% python3 -q
>>> import numpy as np
>>> from numpy import linalg as LA
>>> np.set_printoptions(suppress=True, linewidth=140)
>>> def rnd(a):
...     return np.round(a, 2) + 0
... 
>>> M = np.array([[12, 6, -12, -4], [6, 5, -6, -6], [-12, -6, 12, 4], [-4, -6, 4, 12]])
>>> U, s, VT = LA.svd(M)
>>> V = VT[:(s > 1e-8).sum()]
>>> rng = np.random.default_rng(69)
>>> x0 = M[2] + 4 * M[1] + rng.integers(2) * np.eye(4)[0]
>>> print(x0)
[ 12.  14. -12. -20.]
>>> print(rnd(LA.norm(x0 - V.T @ V @ x0)))
0.0
>>> print(rnd(V.T @ V))
[[ 0.5  0.  -0.5  0. ]
 [ 0.   1.   0.   0. ]
 [-0.5  0.   0.5  0. ]
 [ 0.   0.   0.   1. ]]
>>> evals, V = LA.eigh(M)
>>> print(rnd(V.T @ V))
[[1. 0. 0. 0.]
 [0. 1. 0. 0.]
 [0. 0. 1. 0.]
 [0. 0. 0. 1.]]
>>> print(rnd(evals))
[ 0.    0.41 10.27 30.32]
>>> print(rnd(LA.svd(M, compute_uv=False)))
[30.32 10.27  0.41  0.  ]
>>> print(np.abs(V[:, -1]).round(6).argmax())
0
>>> print((evals > 1e-8).sum(), (evals < -1e-8).sum())
3 0
>>> print(rnd(np.abs(V[:, -1])))
[0.6  0.37 0.6  0.38]
>>> print(rnd(LA.eigvalsh(M @ M)))
[  0.     0.17 105.41 919.42]
>>> print(np.abs(np.diag(LA.qr(M)[1])) > 1e-9)
[ True  True False  True]
>>> try:
...     LA.inv(M)
... except LA.LinAlgError as e:
...     print(repr(e))
... 
LinAlgError('Singular matrix')
>>> print(np.unique(M.round(6), axis=0).shape)
(4, 4)
>>> labels = rng.permutation(4)
>>> print(labels)
[0 1 2 3]
>>> other = M[labels][:, labels]
>>> print(np.diag(other))
[12  5 12 12]
>>> print(rnd(np.sort(np.abs(LA.eigvals(other)))))
[ 0.    0.41 10.27 30.32]
>>> print(rnd(LA.det(other)), rnd(LA.det(M[labels])))
0.0 0.0
>>> print(np.trace(other))
41
>>> U, s, VT = LA.svd(M)
>>> print(np.argmax(s[:-1] / (s[1:] + 1e-6)) + 1)
3
>>> other = U[:, :3] @ np.diag(s[:3]) @ VT[:3]
>>> print(rnd(np.abs(M - other).max()))
0.0
>>> print(rnd(LA.norm(M - other, 2)), rnd(s[3]))
0.0 0.0
>>> print(rnd(LA.norm(M - other) / LA.norm(M)))
0.0
>>> A = np.load("test1.npy")
>>> print(rnd(A))
[[1.   0.   0.   0.  ]
 [0.33 0.33 0.33 0.  ]
 [0.   0.   1.   0.  ]
 [0.   0.   0.   1.  ]]
>>> print(rnd(A.reshape(-1, 2)))
[[1.   0.  ]
 [0.   0.  ]
 [0.33 0.33]
 [0.33 0.  ]
 [0.   0.  ]
 [1.   0.  ]
 [0.   0.  ]
 [0.   1.  ]]
>>> print(rnd(A.ravel(order="F")))
[1.   0.33 0.   0.   0.   0.33 0.   0.   0.   0.33 1.   0.   0.   0.   0.   1.  ]
>>> t3 = A.reshape(4, 2, -1)
>>> print(np.einsum("ihd,jhd->hij", t3, t3).shape)
(2, 4, 4)
>>> print(rnd(t3[:, 0]))
[[1.   0.  ]
 [0.33 0.33]
 [0.   0.  ]
 [0.   0.  ]]
>>> print(np.swapaxes(t3, 1, 2)[3])
[[0. 0.]
 [0. 1.]]
>>> print(rnd(t3.transpose(1, 0, 2)))
[[[1.   0.  ]
  [0.33 0.33]
  [0.   0.  ]
  [0.   0.  ]]

 [[0.   0.  ]
  [0.33 0.  ]
  [1.   0.  ]
  [0.   1.  ]]]
>>> print(rnd(np.einsum("ihd,ihd->ih", t3, t3)))
[[1.   0.  ]
 [0.22 0.11]
 [0.   1.  ]
 [0.   1.  ]]
